$ python -q
>>> import numpy as np
>>> import numpy.linalg as la
>>> np.set_printoptions(precision=3, suppress=True, linewidth=140)
>>> mat = np.loadtxt("m.csv", delimiter=",")
>>> mat
array([[ 2., -1.,  0.,  0.],
       [ 0., -4.,  0.,  0.],
       [ 0.,  0.,  2., -1.],
       [ 0.,  0.,  0., -4.]])
>>> r0, v = mat[0], mat[2]
>>> r0 @ v
np.float64(0.0)
>>> pr = (r0 @ v) / (r0 @ r0) * r0
>>> (v - pr) @ r0
np.float64(0.0)
>>> print(pr)
[ 0. -0.  0.  0.]
>>> round(float(la.norm(r0 + v) ** 2 + la.norm(r0 - v) ** 2), 3)
20.0
>>> np.outer(r0, v)
array([[ 0.,  0.,  4., -2.],
       [-0., -0., -2.,  1.],
       [ 0.,  0.,  0., -0.],
       [ 0.,  0.,  0., -0.]])
>>> evals, vecs = la.eig(mat)
>>> np.sort(la.eigvals(mat.T))
array([-4., -4.,  2.,  2.])
>>> np.prod(evals)
np.float64(64.0)
>>> evals
array([ 2., -4.,  2., -4.])
>>> np.sort(la.eigvals(la.inv(mat)))
array([-0.25, -0.25,  0.5 ,  0.5 ])
>>> Q = mat.astype(float).copy()
>>> for j in range(4):
...     Q[:, j] -= Q[:, :j] @ (Q[:, :j].T @ Q[:, j])
...     Q[:, j] /= la.norm(Q[:, j])
... 
>>> Q
array([[ 1.,  0.,  0.,  0.],
       [ 0., -1.,  0.,  0.],
       [ 0.,  0.,  1.,  0.],
       [ 0.,  0.,  0., -1.]])
>>> other = mat / np.sqrt((mat ** 2).mean(axis=1, keepdims=True))
>>> print(mat - mat.mean(axis=1, keepdims=True))
[[ 1.75 -1.25 -0.25 -0.25]
 [ 1.   -3.    1.    1.  ]
 [-0.25 -0.25  1.75 -1.25]
 [ 1.    1.    1.   -3.  ]]
>>> print(la.norm(other, axis=1))
[2. 2. 2. 2.]
